% python3 -q
>>> import numpy as np
>>> import numpy.linalg as la
>>> np.set_printoptions(precision=1, suppress=True, linewidth=140, floatmode="fixed")
>>> rd = lambda a: np.round(a, 1) + 0
>>> W0 = np.load("dump.npy")
>>> print(W0)
[[1 1 0 2 3 1 0]
 [1 3 4 6 2 2 4]
 [1 2 0 3 3 2 3]
 [3 5 6 3 0 4 4]
 [4 6 7 7 2 5 9]
 [0 0 0 0 0 0 0]
 [0 0 0 3 1 0 0]
 [0 0 0 0 0 0 0]
 [0 0 0 0 0 0 0]
 [0 0 0 0 0 0 0]
 [6 6 4 4 3 3 6]
 [3 4 1 4 3 1 4]
 [3 2 3 0 0 2 2]
 [3 2 3 0 0 2 2]
 [3 3 1 3 3 0 1]
 [0 1 0 1 0 1 3]
 [5 3 4 5 5 3 4]
 [0 1 0 4 1 1 3]
 [3 3 1 6 4 0 1]
 [0 3 3 3 0 2 2]
 [0 4 3 7 1 3 5]
 [1 0 1 3 2 0 2]
 [0 0 0 3 1 0 0]
 [3 3 1 6 4 0 1]
 [4 4 1 8 7 1 1]
 [1 4 4 7 2 3 7]]
>>> # rows 5 and 7 are equal
>>> Ac = (W0 - W0.mean(axis=0)) / W0.std(axis=0)
>>> print(rd(Ac.std(axis=0)))
[1.0 1.0 1.0 1.0 1.0 1.0 1.0]
>>> print(np.argwhere(np.abs(Ac) > 2))
[[ 3  2]
 [ 4  2]
 [ 4  5]
 [ 4  6]
 [10  0]
 [24  4]]
>>> beta = la.lstsq(np.delete(Ac, 5, axis=1), Ac[:, 5])[0]
>>> print(rd(beta))
[-0.5  0.3  0.8 -0.5  0.5  0.5]
>>> rng = np.random.default_rng(664)
>>> feats = np.triu(rng.random((5, 5)) < 0.5, 1).astype(int)
>>> feats = feats + feats.T
>>> print(feats)
[[0 0 1 1 0]
 [0 0 1 1 1]
 [1 1 0 1 1]
 [1 1 1 0 0]
 [0 1 1 0 0]]
>>> vals, evecs = la.eigh(feats)
>>> x = np.array([3, -3, -1, 2, 0])
>>> print((np.sign(evecs[:, -1].round(6)) == np.sign(evecs[0, -1].round(6))).astype(int))
[1 1 1 1 1]
>>> print(rd(la.eigvalsh(feats[1:, 1:])))
[-1.6 -1.0  0.0  2.6]
>>> print(np.abs(feats).sum(axis=1).max(), rd(np.abs(vals).max()))
4 2.9
>>> print(rd(x @ feats @ x / (x @ x)), rd(vals[0]), rd(vals[-1]))
-0.2 -1.6 2.9
>>> A2 = la.inv(feats)
>>> print((np.abs(A2) > 1e-9).astype(int))
[[0 0 0 1 1]
 [0 1 1 1 1]
 [0 1 1 1 0]
 [1 1 1 1 0]
 [1 1 0 0 0]]
>>> print(feats @ A2)
[[1.0 0.0 0.0 0.0 0.0]
 [0.0 1.0 0.0 0.0 0.0]
 [0.0 0.0 1.0 0.0 0.0]
 [0.0 0.0 0.0 1.0 0.0]
 [0.0 0.0 0.0 0.0 1.0]]
>>> print(rd(la.inv(A2)))
[[0.0 0.0 1.0 1.0 0.0]
 [0.0 0.0 1.0 1.0 1.0]
 [1.0 1.0 0.0 1.0 1.0]
 [1.0 1.0 1.0 0.0 0.0]
 [0.0 1.0 1.0 0.0 0.0]]
>>> print(np.allclose(A2, feats.T))
False
>>> left, s, Vh = la.svd(feats, full_matrices=False)
>>> print(rd(s))
[2.9 1.6 1.5 0.6 0.5]
>>> print(rd(left.T @ feats @ Vh.T))
[[2.9 0.0 0.0 0.0 0.0]
 [0.0 1.6 0.0 0.0 0.0]
 [0.0 0.0 1.5 0.0 0.0]
 [0.0 0.0 0.0 0.6 0.0]
 [0.0 0.0 0.0 0.0 0.5]]
>>> print(np.abs(left[:, 0]).round(6).argmax())
2
>>> print(rd(np.cumsum(s ** 2) / np.sum(s ** 2)))
[0.6 0.8 1.0 1.0 1.0]
>>> print(rd(np.abs(Vh[0])))
[0.4 0.5 0.6 0.5 0.4]
>>> print(rd(left.T @ left))
[[1.0 0.0 0.0 0.0 0.0]
 [0.0 1.0 0.0 0.0 0.0]
 [0.0 0.0 1.0 0.0 0.0]
 [0.0 0.0 0.0 1.0 0.0]
 [0.0 0.0 0.0 0.0 1.0]]
>>> vals, evecs = la.eigh(feats)
>>> print(rd(np.abs(evecs[:, -1])))
[0.4 0.5 0.6 0.5 0.4]
>>> print(rd(evecs.T @ evecs))
[[1.0 0.0 0.0 0.0 0.0]
 [0.0 1.0 0.0 0.0 0.0]
 [0.0 0.0 1.0 0.0 0.0]
 [0.0 0.0 0.0 1.0 0.0]
 [0.0 0.0 0.0 0.0 1.0]]
>>> print(np.unique(vals.round(6) + 0, return_counts=True)[1])
[1 1 1 1 1]
>>> print(rd(evecs @ np.diag(vals) @ evecs.T))
[[0.0 0.0 1.0 1.0 0.0]
 [0.0 0.0 1.0 1.0 1.0]
 [1.0 1.0 0.0 1.0 1.0]
 [1.0 1.0 1.0 0.0 0.0]
 [0.0 1.0 1.0 0.0 0.0]]
>>> print(rd(la.eigvalsh(feats + 3 * np.eye(5))))
[1.4 1.5 2.5 3.6 5.9]
>>> A2 = np.array([[1, -9], [-4, 5]])
>>> m1 = np.tile(A2, (2, 2))
>>> print(m1)
[[ 1 -9  1 -9]
 [-4  5 -4  5]
 [ 1 -9  1 -9]
 [-4  5 -4  5]]
>>> # rank 2
>>> print(rd(la.det(2 * m1)), rd(la.det(m1)))
0.0 0.0
>>> print(rd(la.det(m1[::-1])))
0.0
>>> print(np.einsum("ij,ji->", m1, m1))
392
>>> print(rd(la.eigvals(m1)))
[18.6 -6.6  0.0  0.0]
>>> print(rd(la.eigvals(m1).sum().real))
12.0
>>> print(np.kron(np.eye(2, dtype=int), m1))
[[ 1 -9  1 -9  0  0  0  0]
 [-4  5 -4  5  0  0  0  0]
 [ 1 -9  1 -9  0  0  0  0]
 [-4  5 -4  5  0  0  0  0]
 [ 0  0  0  0  1 -9  1 -9]
 [ 0  0  0  0 -4  5 -4  5]
 [ 0  0  0  0  1 -9  1 -9]
 [ 0  0  0  0 -4  5 -4  5]]
